% ipython --no-banner

In [1]: import numpy as np

In [2]: np.set_printoptions(precision=2, suppress=True, linewidth=100)

In [3]: f = np.array([4, 1, 9])

In [4]: v = np.array([0, 0, 2, -1])

In [5]: A = f[:, None] + v[None, :]

In [6]: A
Out[6]: 
array([[ 4,  4,  6,  3],
       [ 1,  1,  3,  0],
       [ 9,  9, 11,  8]])

In [7]: rk = np.linalg.matrix_rank(A)

In [8]: rk
Out[8]: np.int64(2)

In [9]: N = np.linalg.svd(A)[2][rk:].T

In [10]: N @ N.T
Out[10]: 
array([[ 0.74, -0.26, -0.16, -0.32],
       [-0.26,  0.74, -0.16, -0.32],
       [-0.16, -0.16,  0.11,  0.21],
       [-0.32, -0.32,  0.21,  0.42]])

In [11]: np.allclose(A @ N, 0)
Out[11]: True

In [12]: Uu, sv, vt = np.linalg.svd(A)

In [13]: sv.round(2) + 0
Out[13]: array([20.75,  2.08,  0.  ])

In [14]: other = Uu[:, :2] @ np.diag(sv[:2]) @ vt[:2]

In [15]: np.linalg.matrix_rank(A, rtol=0.05)
Out[15]: np.int64(2)

In [16]: round(np.linalg.norm(A - other) / np.linalg.norm(A), 2)
Out[16]: np.float64(0.0)

In [17]: f = np.array([-1, 2, -2])

In [18]: np.convolve(A[2], f)
Out[18]: array([ -9,   9, -11,  -4,  -6, -16])

In [19]: np.array([np.convolve(row, f, "same") for row in A])
Out[19]: 
array([[  4,  -6,   1,  -6],
       [  1,  -3,   4,  -6],
       [  9, -11,  -4,  -6]])

In [20]: np.correlate(A[2], A[1], "full")
Out[20]: array([ 0, 27, 36, 51, 44, 19,  8])

In [21]: np.polyval(f, A[2])
Out[21]: array([ -65,  -65, -101,  -50])

In [22]: np.cross(A[2, :3], A[1, :3])
Out[22]: array([ 16, -16,   0])
